In [1]: import numpy as np

In [2]: import numpy.linalg as la

In [3]: np.set_printoptions(precision=2, suppress=True, linewidth=120, legacy="1.25")

In [4]: m1 = np.array([[-0.4, 0.0, -0.4],
   ...:     [-0.6, -1.3, 0.0],
   ...:     [1.2, -1.2, -0.8],
   ...:     [0.5, -0.3, 0.8],
   ...:     [-0.7, -0.3, -0.5],
   ...:     [-0.6, -0.7, -0.9],
   ...:     [-0.2, -0.2, 0.1],
   ...:     [-0.2, 2.0, 0.2],
   ...:     [0.4, 0.1, 0.1],
   ...:     [-0.2, 1.2, -0.2],
   ...:     [0.2, 0.7, 0.0],
   ...:     [-0.2, 0.1, 0.8],
   ...:     [-1.7, -1.6, 0.4],
   ...:     [-0.3, 1.2, -1.5],
   ...:     [1.2, 0.3, 0.2],
   ...:     [0.3, 0.4, 1.1],
   ...:     [0.0, 1.6, 0.2],
   ...:     [-1.4, -0.1, 1.5]])

In [5]: rng = np.random.default_rng(171)

In [6]: m1[:, 2] = 5 * m1[:, 1] + 0.02 * rng.normal(size=18)

In [7]: print(m1)
[[-0.4   0.    0.01]
 [-0.6  -1.3  -6.5 ]
 [ 1.2  -1.2  -5.99]
 [ 0.5  -0.3  -1.49]
 [-0.7  -0.3  -1.47]
 [-0.6  -0.7  -3.49]
 [-0.2  -0.2  -1.  ]
 [-0.2   2.    9.99]
 [ 0.4   0.1   0.5 ]
 [-0.2   1.2   5.98]
 [ 0.2   0.7   3.48]
 [-0.2   0.1   0.51]
 [-1.7  -1.6  -8.02]
 [-0.3   1.2   6.01]
 [ 1.2   0.3   1.51]
 [ 0.3   0.4   1.99]
 [ 0.    1.6   7.97]
 [-1.4  -0.1  -0.53]]

In [8]: dist = la.norm(m1[:, None] - m1[None], axis=-1)

In [9]: print(dist[:5, :5])
[[0.   6.64 6.33 1.78 1.54]
 [6.64 0.   1.87 5.22 5.13]
 [6.33 1.87 0.   4.64 4.98]
 [1.78 5.22 4.64 0.   1.2 ]
 [1.54 5.13 4.98 1.2  0.  ]]

In [10]: print(np.unravel_index(dist.round(6).argmax(), dist.shape))
(7, 12)

In [11]: print(dist.mean(axis=1).argmax())
7

In [12]: print(dist[17].round(6).argsort(kind="stable")[:4])
[17  0  4  6]
